$ python -q
>>> import numpy as np
>>> from numpy import linalg as LA
>>> np.set_printoptions(precision=1, suppress=True, linewidth=200)
>>> rd = lambda a: np.round(a, 1) + 0
>>> f = np.array([2, 2, 1])
>>> rng = np.random.default_rng(92606)
>>> A = np.outer(rng.normal(size=14), f) + 0.1 * rng.normal(size=(14, 3))
>>> print(rd(A))
[[-0.4 -0.3 -0.1]
 [ 0.7  0.6  0.3]
 [ 5.   5.1  2.4]
 [ 0.   0.1  0. ]
 [-0.5 -0.2 -0.4]
 [ 1.8  1.5  0.7]
 [-0.9 -1.1 -0.5]
 [-2.7 -2.7 -1.3]
 [-0.9 -0.8 -0.4]
 [-1.1 -1.  -0.8]
 [ 2.3  2.3  1.1]
 [-1.7 -1.8 -0.8]
 [ 3.9  4.   1.9]
 [-2.3 -2.3 -1.2]]
>>> P = A @ LA.solve(A.T @ A, A.T)
>>> print(rd(np.trace(P)))
3.0
>>> print(rd(np.diag(P)))
[0.1 0.  0.4 0.  0.5 0.5 0.2 0.1 0.1 0.4 0.1 0.1 0.3 0.2]
>>> cov = np.cov(A, rowvar=False)
>>> print(rd(np.corrcoef(A[:, 1], A[:, 0])[0, 1]))
1.0
>>> print(rd(A.std(axis=0)))
[2.2 2.2 1.1]
>>> print(rd(LA.eigvalsh(cov)[::-1]))
[11.6  0.   0. ]
>>> print(rd(cov))
[[5.3 5.2 2.5]
 [5.2 5.2 2.5]
 [2.5 2.5 1.2]]
>>> print(rd(np.corrcoef(A.T)))
[[1. 1. 1.]
 [1. 1. 1.]
 [1. 1. 1.]]
>>> dist = LA.norm(A[:, None] - A[None], axis=-1)
>>> print(np.flatnonzero(dist[1] < dist.mean() / 2))
[0 1 3 4 5]
>>> print(rd(LA.norm(A, axis=1)))
[0.5 1.  7.5 0.1 0.7 2.4 1.5 4.1 1.3 1.7 3.4 2.6 5.9 3.5]
>>> print(dist.shape)
(14, 14)
>>> print(dist.mean(axis=1).argmax())
2
>>> print(rd(LA.norm(A - A.mean(axis=0), axis=1)))
[0.9 0.6 7.2 0.3 1.  2.1 1.8 4.4 1.6 2.  3.1 2.9 5.6 3.8]
>>> B = np.array([[5, 1, 0, 0, 9, 7, 8],
...     [6, 7, 3, 7, 6, 2, 3],
...     [0, 1, 1, 3, 7, 5, 7],
...     [7, 5, 2, 4, 1, 4, 3],
...     [3, 3, 8, 3, 2, 3, 3],
...     [7, 6, 7, 9, 0, 0, 5],
...     [5, 5, 7, 0, 3, 2, 3]])
>>> M = np.triu(B)
>>> print(M)
[[5 1 0 0 9 7 8]
 [0 7 3 7 6 2 3]
 [0 0 1 3 7 5 7]
 [0 0 0 4 1 4 3]
 [0 0 0 0 2 3 3]
 [0 0 0 0 0 0 5]
 [0 0 0 0 0 0 3]]
>>> rk = LA.matrix_rank(M)
>>> print(rk)
6
>>> N = LA.svd(M)[2][rk:].T
>>> print([int(LA.matrix_rank(M[:i])) for i in range(1, len(M) + 1)])
[1, 2, 3, 4, 5, 6, 6]
>>> print(rd(M @ N))
[[0.]
 [0.]
 [0.]
 [0.]
 [0.]
 [0.]
 [0.]]
>>> print(np.allclose(M @ N, 0))
True
>>> print(rd(N @ N.T))
[[ 0.   0.   0.2  0.   0.   0.   0. ]
 [ 0.   0.  -0.2  0.   0.   0.   0. ]
 [ 0.2 -0.2  0.9 -0.1 -0.2  0.1  0. ]
 [ 0.   0.  -0.1  0.   0.   0.   0. ]
 [ 0.   0.  -0.2  0.   0.   0.   0. ]
 [ 0.   0.   0.1  0.   0.   0.   0. ]
 [ 0.   0.   0.   0.   0.   0.   0. ]]
>>> print(rd(N[:, 0] / N[np.abs(N[:, 0]).round(6).argmax(), 0]))
[ 0.2 -0.2  1.  -0.1 -0.2  0.1  0. ]
>>> print(N.shape)
(7, 1)
